% ipython --no-banner

In [1]: import numpy as np

In [2]: np.set_printoptions(precision=1, suppress=True, linewidth=100)

In [3]: def rnd(a):
   ...:     return np.round(a, 1) + 0
   ...: 

In [4]: J = np.loadtxt("out7.csv", delimiter=",")

In [5]: J
Out[5]: 
array([[0., 0., 0., 0., 0., 0., 0., 3., 0., 0.],
       [0., 0., 0., 1., 0., 0., 0., 0., 0., 0.],
       [0., 0., 0., 0., 0., 0., 0., 0., 2., 0.],
       [0., 0., 2., 0., 0., 0., 0., 0., 0., 0.],
       [1., 0., 0., 0., 0., 0., 0., 0., 0., 0.],
       [0., 0., 0., 0., 0., 0., 3., 0., 0., 0.],
       [0., 0., 0., 0., 1., 0., 0., 0., 0., 0.],
       [0., 3., 0., 0., 0., 0., 0., 0., 0., 0.],
       [0., 0., 0., 0., 0., 3., 0., 0., 0., 0.],
       [0., 0., 0., 0., 0., 0., 0., 0., 0., 2.]])

In [6]: t = np.radians(180)

In [7]: r_ = np.eye(10)

In [8]: r_[8, 8] = r_[4, 4] = np.cos(t)

In [9]: r_[8, 4], r_[4, 8] = -np.sin(t), np.sin(t)

In [10]: rnd(r_)
Out[10]: 
array([[ 1.,  0.,  0.,  0.,  0.,  0.,  0.,  0.,  0.,  0.],
       [ 0.,  1.,  0.,  0.,  0.,  0.,  0.,  0.,  0.,  0.],
       [ 0.,  0.,  1.,  0.,  0.,  0.,  0.,  0.,  0.,  0.],
       [ 0.,  0.,  0.,  1.,  0.,  0.,  0.,  0.,  0.,  0.],
       [ 0.,  0.,  0.,  0., -1.,  0.,  0.,  0.,  0.,  0.],
       [ 0.,  0.,  0.,  0.,  0.,  1.,  0.,  0.,  0.,  0.],
       [ 0.,  0.,  0.,  0.,  0.,  0.,  1.,  0.,  0.,  0.],
       [ 0.,  0.,  0.,  0.,  0.,  0.,  0.,  1.,  0.,  0.],
       [ 0.,  0.,  0.,  0.,  0.,  0.,  0.,  0., -1.,  0.],
       [ 0.,  0.,  0.,  0.,  0.,  0.,  0.,  0.,  0.,  1.]])

In [11]: out = J @ r_.T

In [12]: rnd(np.linalg.svd(J, compute_uv=False)), rnd(np.linalg.svd(out, compute_uv=False))
Out[12]: 
(array([3., 3., 3., 3., 2., 2., 2., 1., 1., 1.]),
 array([3., 3., 3., 3., 2., 2., 2., 1., 1., 1.]))

In [13]: np.allclose(np.linalg.norm(J, axis=1), np.linalg.norm(out, axis=1))
Out[13]: True

In [14]: np.abs(out - J).max(axis=0)
Out[14]: array([0., 0., 0., 0., 2., 0., 0., 0., 4., 0.])

In [15]: rnd(np.linalg.det(r_)), np.trace(r_)
Out[15]: (np.float64(1.0), np.float64(6.0))

In [16]: rnd(out)
Out[16]: 
array([[ 0.,  0.,  0.,  0.,  0.,  0.,  0.,  3.,  0.,  0.],
       [ 0.,  0.,  0.,  1.,  0.,  0.,  0.,  0.,  0.,  0.],
       [ 0.,  0.,  0.,  0.,  0.,  0.,  0.,  0., -2.,  0.],
       [ 0.,  0.,  2.,  0.,  0.,  0.,  0.,  0.,  0.,  0.],
       [ 1.,  0.,  0.,  0.,  0.,  0.,  0.,  0.,  0.,  0.],
       [ 0.,  0.,  0.,  0.,  0.,  0.,  3.,  0.,  0.,  0.],
       [ 0.,  0.,  0.,  0., -1.,  0.,  0.,  0.,  0.,  0.],
       [ 0.,  3.,  0.,  0.,  0.,  0.,  0.,  0.,  0.,  0.],
       [ 0.,  0.,  0.,  0.,  0.,  3.,  0.,  0.,  0.,  0.],
       [ 0.,  0.,  0.,  0.,  0.,  0.,  0.,  0.,  0.,  2.]])

In [17]: np.allclose(J @ J.T, out @ out.T)
Out[17]: True

In [18]: rng = np.random.default_rng(57495)

In [19]: idx = rng.permutation(10)

In [20]: idx
Out[20]: array([7, 8, 2, 0, 9, 4, 5, 6, 3, 1])

In [21]: out = J[idx][:, idx]

In [22]: out
Out[22]: 
array([[0., 0., 0., 0., 0., 0., 0., 0., 0., 3.],
       [0., 0., 0., 0., 0., 0., 3., 0., 0., 0.],
       [0., 2., 0., 0., 0., 0., 0., 0., 0., 0.],
       [3., 0., 0., 0., 0., 0., 0., 0., 0., 0.],
       [0., 0., 0., 0., 2., 0., 0., 0., 0., 0.],
       [0., 0., 0., 1., 0., 0., 0., 0., 0., 0.],
       [0., 0., 0., 0., 0., 0., 0., 3., 0., 0.],
       [0., 0., 0., 0., 0., 1., 0., 0., 0., 0.],
       [0., 0., 2., 0., 0., 0., 0., 0., 0., 0.],
       [0., 0., 0., 0., 0., 0., 0., 0., 1., 0.]])

In [23]: rnd(np.linalg.det(out)), rnd(np.linalg.det(J[idx]))
Out[23]: (np.float64(648.0), np.float64(648.0))

In [24]: rnd(np.sort(np.abs(np.linalg.eigvals(out))))
Out[24]: array([1.9, 1.9, 1.9, 1.9, 1.9, 1.9, 1.9, 1.9, 1.9, 2. ])

In [25]: np.allclose(out, J)
Out[25]: False

In [26]: T = np.stack([out, 2 * out, out[::-1]])

In [27]: np.linalg.matrix_rank(T.reshape(3, -1))
Out[27]: np.int64(2)

In [28]: np.linalg.matrix_rank(T)
Out[28]: array([10, 10, 10])

In [29]: print(np.einsum("bij,cij->bc", T, T))
[[ 51. 102.   0.]
 [102. 204.   0.]
 [  0.   0.  51.]]

In [30]: T.sum(axis=0)
Out[30]: 
array([[0., 0., 0., 0., 0., 0., 0., 0., 1., 9.],
       [0., 0., 2., 0., 0., 0., 9., 0., 0., 0.],
       [0., 6., 0., 0., 0., 1., 0., 0., 0., 0.],
       [9., 0., 0., 0., 0., 0., 0., 3., 0., 0.],
       [0., 0., 0., 1., 6., 0., 0., 0., 0., 0.],
       [0., 0., 0., 3., 2., 0., 0., 0., 0., 0.],
       [3., 0., 0., 0., 0., 0., 0., 9., 0., 0.],
       [0., 2., 0., 0., 0., 3., 0., 0., 0., 0.],
       [0., 0., 6., 0., 0., 0., 3., 0., 0., 0.],
       [0., 0., 0., 0., 0., 0., 0., 0., 3., 3.]])

In [31]: print(T.shape)
(3, 10, 10)

In [32]: (np.linalg.matrix_power((J != 0) + (J.T != 0) + np.eye(10), 10) > 0).astype(int)
Out[32]: 
array([[1, 1, 1, 1, 1, 1, 1, 1, 1, 0],
       [1, 1, 1, 1, 1, 1, 1, 1, 1, 0],
       [1, 1, 1, 1, 1, 1, 1, 1, 1, 0],
       [1, 1, 1, 1, 1, 1, 1, 1, 1, 0],
       [1, 1, 1, 1, 1, 1, 1, 1, 1, 0],
       [1, 1, 1, 1, 1, 1, 1, 1, 1, 0],
       [1, 1, 1, 1, 1, 1, 1, 1, 1, 0],
       [1, 1, 1, 1, 1, 1, 1, 1, 1, 0],
       [1, 1, 1, 1, 1, 1, 1, 1, 1, 0],
       [0, 0, 0, 0, 0, 0, 0, 0, 0, 1]])

In [33]: rnd(np.linalg.det(J))
Out[33]: np.float64(648.0)

In [34]: (J != 0).astype(int)
Out[34]: 
array([[0, 0, 0, 0, 0, 0, 0, 1, 0, 0],
       [0, 0, 0, 1, 0, 0, 0, 0, 0, 0],
       [0, 0, 0, 0, 0, 0, 0, 0, 1, 0],
       [0, 0, 1, 0, 0, 0, 0, 0, 0, 0],
       [1, 0, 0, 0, 0, 0, 0, 0, 0, 0],
       [0, 0, 0, 0, 0, 0, 1, 0, 0, 0],
       [0, 0, 0, 0, 1, 0, 0, 0, 0, 0],
       [0, 1, 0, 0, 0, 0, 0, 0, 0, 0],
       [0, 0, 0, 0, 0, 1, 0, 0, 0, 0],
       [0, 0, 0, 0, 0, 0, 0, 0, 0, 1]])

In [35]: np.flatnonzero(np.linalg.matrix_power((J != 0) + (J.T != 0) + np.eye(10), 10)[9])
Out[35]: array([9])

In [36]: J @ J
Out[36]: 
array([[0., 9., 0., 0., 0., 0., 0., 0., 0., 0.],
       [0., 0., 2., 0., 0., 0., 0., 0., 0., 0.],
       [0., 0., 0., 0., 0., 6., 0., 0., 0., 0.],
       [0., 0., 0., 0., 0., 0., 0., 0., 4., 0.],
       [0., 0., 0., 0., 0., 0., 0., 3., 0., 0.],
       [0., 0., 0., 0., 3., 0., 0., 0., 0., 0.],
       [1., 0., 0., 0., 0., 0., 0., 0., 0., 0.],
       [0., 0., 0., 3., 0., 0., 0., 0., 0., 0.],
       [0., 0., 0., 0., 0., 0., 9., 0., 0., 0.],
       [0., 0., 0., 0., 0., 0., 0., 0., 0., 4.]])

In [37]: rnd(np.linalg.norm(J, "nuc"))
Out[37]: np.float64(21.0)

In [38]: W0 = np.load("mat.npy")

In [39]: W0
Out[39]: 
array([[3, 0, 0, 0, 0],
       [0, 0, 0, 0, 0],
       [0, 0, 2, 0, 0],
       [0, 0, 0, 2, 0],
       [0, 0, 0, 0, 2]])

In [40]: np.argsort(-np.linalg.norm(W0, axis=0).round(6), kind="stable")[:3]
Out[40]: array([0, 2, 3])

In [41]: np.linalg.cond(W0) > 100
Out[41]: np.True_

In [42]: idx = rng.permutation(5)

In [43]: idx
Out[43]: array([3, 4, 1, 0, 2])

In [44]: out = W0[idx][:, idx]

In [45]: rnd(np.linalg.det(out)), rnd(np.linalg.det(W0[idx]))
Out[45]: (np.float64(0.0), np.float64(0.0))

In [46]: out
Out[46]: 
array([[2, 0, 0, 0, 0],
       [0, 2, 0, 0, 0],
       [0, 0, 0, 0, 0],
       [0, 0, 0, 3, 0],
       [0, 0, 0, 0, 2]])

In [47]: np.trace(out)
Out[47]: np.int64(9)

In [48]: np.diag(out)
Out[48]: array([2, 2, 0, 3, 2])

In [49]: np.allclose(out, W0)
Out[49]: False

In [50]: ev, evecs = np.linalg.eigh(out)

In [51]: x = np.array([0, 0, 1, -1, 0])

In [52]: evecs * np.abs(ev) @ evecs.T
Out[52]: 
array([[2., 0., 0., 0., 0.],
       [0., 2., 0., 0., 0.],
       [0., 0., 0., 0., 0.],
       [0., 0., 0., 3., 0.],
       [0., 0., 0., 0., 2.]])

In [53]: evecs * np.maximum(ev, 0) @ evecs.T
Out[53]: 
array([[2., 0., 0., 0., 0.],
       [0., 2., 0., 0., 0.],
       [0., 0., 0., 0., 0.],
       [0., 0., 0., 3., 0.],
       [0., 0., 0., 0., 2.]])

In [54]: print(x @ out @ x)
3

In [55]: print(x @ out @ x / (x @ x), ev[0], ev[-1])
1.5 0.0 3.0

In [56]: np.abs(out).sum(axis=1).max(), np.abs(ev).max()
Out[56]: (np.int64(3), np.float64(3.0))

In [57]: rnd(np.linalg.eigvalsh(out[1:, 1:]))
Out[57]: array([0., 2., 2., 3.])

In [58]: ev, evecs = np.linalg.eigh(W0)

In [59]: rnd(np.linalg.eigvalsh(W0 + -1 * np.eye(5)))
Out[59]: array([-1.,  1.,  1.,  1.,  2.])

In [60]: ev
Out[60]: array([0., 2., 2., 2., 3.])

In [61]: ev.sum(), np.trace(W0)
Out[61]: (np.float64(9.0), np.int64(9))

In [62]: print(np.abs(evecs[:, -1]).round(6).argmax())
0

In [63]: print(np.unique(ev.round(6) + 0, return_counts=True)[1])
[1 3 1]

In [64]: np.allclose(W0[:-1].T @ np.linalg.lstsq(W0[:-1].T, W0[-1])[0], W0[-1])
Out[64]: False

In [65]: print(np.abs(np.diag(np.linalg.qr(W0)[1])) > 1e-9)
[ True False  True  True  True]

In [66]: X = np.load("sample17.npy")

In [67]: X
Out[67]: 
array([[ 2,  1,  1,  3,  0,  1,  0,  1,  1,  0,  3,  0],
       [ 3,  4,  1,  4,  0,  2,  2,  3,  2,  1,  3,  3],
       [ 5,  4,  4,  5,  2,  3,  4,  4,  3,  2,  5,  6],
       [ 8,  7,  7,  8,  4,  5,  5,  6,  5,  3,  7,  6],
       [10, 10,  8, 10,  6,  8,  8,  8,  7,  5,  8,  7],
       [11, 11, 10, 10,  9,  9, 10, 10,  8,  7,  9,  7],
       [11, 12, 11, 13, 12, 10, 13, 12, 11, 10, 10,  9],
       [12, 13, 11, 14, 15, 10, 13, 13, 11, 11, 13, 12],
       [12, 16, 14, 17, 17, 10, 13, 13, 13, 14, 16, 14],
       [14, 19, 17, 18, 17, 13, 16, 16, 14, 14, 19, 17],
       [14, 22, 18, 18, 18, 13, 17, 17, 16, 15, 19, 17],
       [15, 25, 19, 20, 21, 15, 18, 18, 19, 18, 21, 19],
       [17, 27, 22, 23, 23, 15, 18, 20, 22, 20, 23, 22],
       [20, 30, 24, 25, 25, 18, 18, 22, 23, 23, 23, 22],
       [23, 33, 25, 28, 27, 18, 20, 25, 23, 25, 24, 23],
       [23, 35, 25, 31, 29, 20, 22, 28, 26, 27, 25, 23],
       [25, 35, 26, 31, 29, 20, 22, 30, 26, 30, 28, 26],
       [26, 37, 26, 32, 30, 22, 24, 32, 29, 33, 31, 26],
       [28, 40, 29, 35, 33, 22, 26, 33, 31, 33, 33, 27],
       [28, 41, 31, 38, 35, 24, 28, 34, 33, 33, 36, 29],
       [28, 41, 34, 41, 36, 25, 28, 34, 36, 35, 37, 31],
       [30, 42, 35, 43, 37, 28, 29, 34, 36, 36, 38, 32],
       [31, 43, 35, 46, 39, 29, 31, 35, 38, 37, 39, 35],
       [32, 43, 35, 46, 41, 29, 31, 38, 38, 39, 41, 35],
       [33, 44, 38, 48, 41, 29, 32, 39, 40, 40, 44, 37],
       [34, 44, 40, 49, 44, 31, 32, 41, 42, 40, 44, 38],
       [35, 45, 40, 49, 47, 34, 34, 44, 42, 41, 45, 41],
       [37, 46, 43, 51, 49, 35, 35, 44, 43, 44, 46, 44],
       [38, 46, 45, 52, 49, 35, 38, 47, 44, 47, 48, 47],
       [38, 46, 47, 55, 49, 37, 39, 48, 46, 50, 51, 48],
       [40, 48, 47, 57, 51, 39, 39, 51, 49, 53, 53, 51],
       [41, 51, 48, 60, 53, 39, 41, 54, 50, 54, 53, 52],
       [43, 54, 50, 63, 56, 40, 43, 57, 51, 57, 56, 52],
       [44, 56, 51, 64, 57, 41, 45, 57, 53, 57, 56, 54],
       [44, 58, 54, 65, 57, 44, 45, 60, 56, 58, 57, 57],
       [46, 61, 56, 67, 59, 45, 48, 60, 58, 61, 59, 58],
       [47, 62, 56, 70, 59, 46, 51, 60, 61, 64, 61, 60],
       [47, 64, 56, 73, 60, 49, 52, 61, 63, 67, 63, 60],
       [47, 64, 56, 76, 61, 50, 52, 64, 64, 67, 66, 60],
       [48, 64, 59, 76, 63, 51, 52, 66, 67, 69, 69, 61],
       [48, 67, 61, 78, 66, 52, 55, 69, 69, 69, 70, 64],
       [48, 69, 64, 79, 66, 54, 56, 70, 70, 69, 71, 64],
       [49, 70, 67, 79, 66, 54, 57, 71, 73, 70, 73, 64],
       [50, 72, 67, 80, 69, 56, 57, 72, 76, 73, 73, 65]])

In [68]: Z = X[[20, 14]].astype(float)

In [69]: for _ in range(6):
    ...:     idx = np.linalg.norm(X[:, None] - Z, axis=-1).argmin(axis=1)
    ...:     Z = np.array([X[idx == j].mean(axis=0) for j in range(2)])
    ...: 

In [70]: print(idx)
[1 1 1 1 1 1 1 1 1 1 1 1 1 1 1 1 1 1 1 1 0 0 0 0 0 0 0 0 0 0 0 0 0 0 0 0 0 0 0 0 0 0 0 0]

In [71]: np.bincount(idx)
Out[71]: array([24, 20])

In [72]: np.abs(Z[1] - Z[0]).argmax()
Out[72]: np.int64(3)

In [73]: out = np.array([[-2, 0], [-5, -2]])

In [74]: Z = np.array([[9, 8], [8, 3]])

In [75]: arr = np.kron(out, Z)

In [76]: arr
Out[76]: 
array([[-18, -16,   0,   0],
       [-16,  -6,   0,   0],
       [-45, -40, -18, -16],
       [-40, -15, -16,  -6]])

In [77]: x = np.array([-3, 1, 1, 3])

In [78]: target = arr @ x

In [79]: coef, lr = np.zeros(4), 1 / np.linalg.norm(arr, 2) ** 2

In [80]: for i in range(50):
    ...:     coef -= lr * arr.T @ (arr @ coef - target)
    ...:     if i % 10 == 0: print(i, round(np.linalg.norm(arr @ coef - target), 1))
    ...: 
0 52.1
10 40.6
20 31.9
30 25.5
40 20.6

In [81]: rnd(np.linalg.cond(arr))
Out[81]: np.float64(46.5)

In [82]: x = np.array([1, 5, 5, 0])

In [83]: target = arr @ x

In [84]: target
Out[84]: array([ -98,  -46, -335, -195])

In [85]: rnd(np.linalg.solve(arr, target + arr[:, 2]))
Out[85]: array([1., 5., 6., 0.])

In [86]: q, r_ = np.linalg.qr(arr)

In [87]: np.trace(q @ q.T)
Out[87]: np.float64(4.0)

In [88]: print(rnd(r_))
[[ 64.8  42.9  22.4  14.8]
 [  0.  -16.5   0.   -5.7]
 [  0.    0.    8.9   5.9]
 [  0.    0.    0.    2.3]]

In [89]: rnd(q)
Out[89]: 
array([[-0.3,  0.2,  0.7,  0.6],
       [-0.2, -0.3,  0.6, -0.7],
       [-0.7,  0.6, -0.3, -0.2],
       [-0.6, -0.7, -0.2,  0.3]])

In [90]: feats = np.loadtxt("data.csv", delimiter=",")

In [91]: print(feats)
[[-1.4 -0.8 -0.1  1.4  0.9 -0.9  0.7  0.8 -1.3  0.4  0.2]
 [-0.4  0.1 -0.5 -1.3 -2.7 -0.7  1.5 -0.2  0.7  0.4  1.2]
 [ 0.  -0.7  0.3 -1.   0.5 -2.3  2.4  0.3 -1.4 -0.8  1. ]
 [-1.8 -0.4  0.4 -0.1 -0.6 -0.4 -0.1  1.9  0.   0.   0.7]
 [ 2.   0.1 -1.2  0.6 -1.3  2.2  1.3 -0.3 -1.4  0.8  1.4]
 [ 0.7 -0.1 -1.5 -0.9  0.1  0.1 -0.9 -1.1  0.   1.3  2.2]
 [ 0.3  0.2  0.1 -0.4 -0.3  0.6 -1.1 -0.2 -1.  -1.1  0.1]
 [-0.8  0.1 -1.6 -0.4  2.3  0.4 -0.3 -0.9 -1.  -1.  -1.3]
 [-0.2  2.9 -0.7  0.8  0.3 -0.6  0.6  0.8 -0.4  0.2 -0.9]
 [ 0.3  0.4  2.1  0.7 -0.2  0.9 -1.4 -0.7  0.7 -0.4  1.9]
 [-0.6  0.8  0.5  0.1  0.2 -0.3  1.9  1.6 -1.4 -0.9 -1.2]
 [-0.2 -0.2 -0.3 -0.5  0.3  0.2 -2.2  0.1 -0.2  0.1  2.1]
 [ 0.1  0.7 -0.8 -0.2  0.9  0.6 -0.2 -0.5  0.9 -1.   0.3]
 [ 1.7 -0.2 -1.7  0.5 -1.   2.   1.3  0.  -1.5  0.4  1.7]
 [-0.9  1.8 -1.  -0.1 -1.1  1.1  0.2 -0.4  0.5  0.8 -0.3]]

In [92]: out = np.array([[1, 1, 2], [2, 0, 0]])

In [93]: Z = np.kron(out, arr)

In [94]: print(rnd(np.linalg.norm(Z, 2)), rnd(np.linalg.norm(out, 2) * np.linalg.norm(arr, 2)))
223.1 223.1

In [95]: Z
Out[95]: 
array([[-18, -16,   0,   0, -18, -16,   0,   0, -36, -32,   0,   0],
       [-16,  -6,   0,   0, -16,  -6,   0,   0, -32, -12,   0,   0],
       [-45, -40, -18, -16, -45, -40, -18, -16, -90, -80, -36, -32],
       [-40, -15, -16,  -6, -40, -15, -16,  -6, -80, -30, -32, -12],
       [-36, -32,   0,   0,   0,   0,   0,   0,   0,   0,   0,   0],
       [-32, -12,   0,   0,   0,   0,   0,   0,   0,   0,   0,   0],
       [-90, -80, -36, -32,   0,   0,   0,   0,   0,   0,   0,   0],
       [-80, -30, -32, -12,   0,   0,   0,   0,   0,   0,   0,   0]])
